% ipython --no-banner

In [1]: import numpy as np

In [2]: np.set_printoptions(precision=3, suppress=True, linewidth=160)

In [3]: K = np.loadtxt("layer12.csv", delimiter=",")

In [4]: K
Out[4]: 
array([[  1.898,  25.807,  57.434, -20.582,  21.441, -24.489, -37.93 ,  19.054,   5.066, -20.065],
       [-21.506,  -2.888,  21.048,  -7.227, -29.459, -11.413,   4.708,  16.621,  16.952, -10.475],
       [-21.958,  -2.245,  21.094,  -7.462, -29.58 ,  -9.383,   2.706,  13.5  ,  14.45 , -12.096],
       [  2.03 ,  24.903,  58.141, -20.584,  21.492, -24.44 , -37.065,  19.805,   3.605, -19.598],
       [-21.603,   6.505,  23.817, -29.517, -18.488, -35.387,  14.92 ,  34.633, -23.587,  -6.267],
       [  2.   ,  26.109,  59.101, -20.583,  21.175, -24.843, -37.558,  17.211,   3.585, -20.951],
       [-21.245,   7.236,  26.805, -30.335, -16.312, -34.435,  16.094,  30.599, -23.704,  -6.218],
       [  0.907,  26.471,  58.111, -20.672,  21.911, -26.179, -35.096,  18.285,   5.477, -20.198],
       [-19.134,   6.106,  23.645, -29.606, -17.776, -33.588,  15.851,  32.078, -24.414,  -6.949],
       [-21.327,  -4.747,  19.081,  -7.494, -29.562, -10.832,   3.737,  15.79 ,  16.062, -10.535],
       [  2.139,  25.251,  58.265, -18.79 ,  23.053, -27.006, -36.043,  17.239,   5.532, -21.185],
       [-21.288,  -2.782,  19.459,  -5.829, -30.75 , -11.412,   6.228,  16.268,  13.705, -11.089],
       [-22.165,   6.038,  26.23 , -30.681, -16.349, -35.586,  15.059,  31.249, -25.455,  -4.373],
       [  0.791,  24.441,  57.772, -20.402,  23.279, -25.432, -35.361,  16.411,   3.357, -19.466],
       [-21.879,  -3.169,  19.079,  -8.266, -30.129,  -9.385,   5.985,  16.722,  15.183,  -9.372],
       [  1.789,  26.231,  58.52 , -20.411,  21.012, -27.529, -34.907,  17.22 ,   4.578, -19.761],
       [-22.263,   6.199,  24.479, -28.397, -17.865, -33.248,  14.494,  31.158, -25.144,  -4.083],
       [-22.839,  -3.37 ,  20.817,  -8.696, -30.245,  -9.062,   3.962,  16.736,  16.285, -11.95 ],
       [-22.019,  -3.662,  18.171,  -6.597, -30.528, -10.301,   4.497,  15.026,  15.55 , -12.175],
       [-21.305,   6.385,  24.817, -28.806, -19.12 , -35.681,  14.821,  31.278, -24.623,  -4.844],
       [-21.087,  -3.544,  21.068,  -8.775, -29.022,  -9.929,   4.53 ,  17.384,  15.808, -12.664],
       [-20.105,   8.172,  23.508, -30.668, -17.226, -33.127,  15.691,  32.742, -25.819,  -5.692],
       [-21.666,  -3.946,  19.616, -10.739, -30.841,  -9.154,   5.539,  15.829,  17.314, -12.625],
       [-19.351,   6.7  ,  25.465, -30.25 , -18.782, -33.692,  16.561,  32.275, -23.527,  -6.439]])

In [5]: vec = np.array([-2, -2, 2, 0, 1, 2, 1, 0, 1, 0])

In [6]: y = K @ vec

In [7]: coef, lr = np.zeros(10), 1 / np.linalg.norm(K, 2) ** 2

In [8]: for i in range(4):
   ...:     coef -= lr * K.T @ (K @ coef - y)
   ...:     if i % 1 == 0: print(i, round(np.linalg.norm(K @ coef - y), 3))
   ...: 
0 154.908
1 131.344
2 112.033
3 95.899

In [9]: coef
Out[9]: array([-0.27 , -0.137,  0.18 ,  0.1  , -0.471,  0.099, -0.027,  0.046,  0.537, -0.181])

In [10]: np.round(np.linalg.cond(K), 3)
Out[10]: np.float64(101.511)
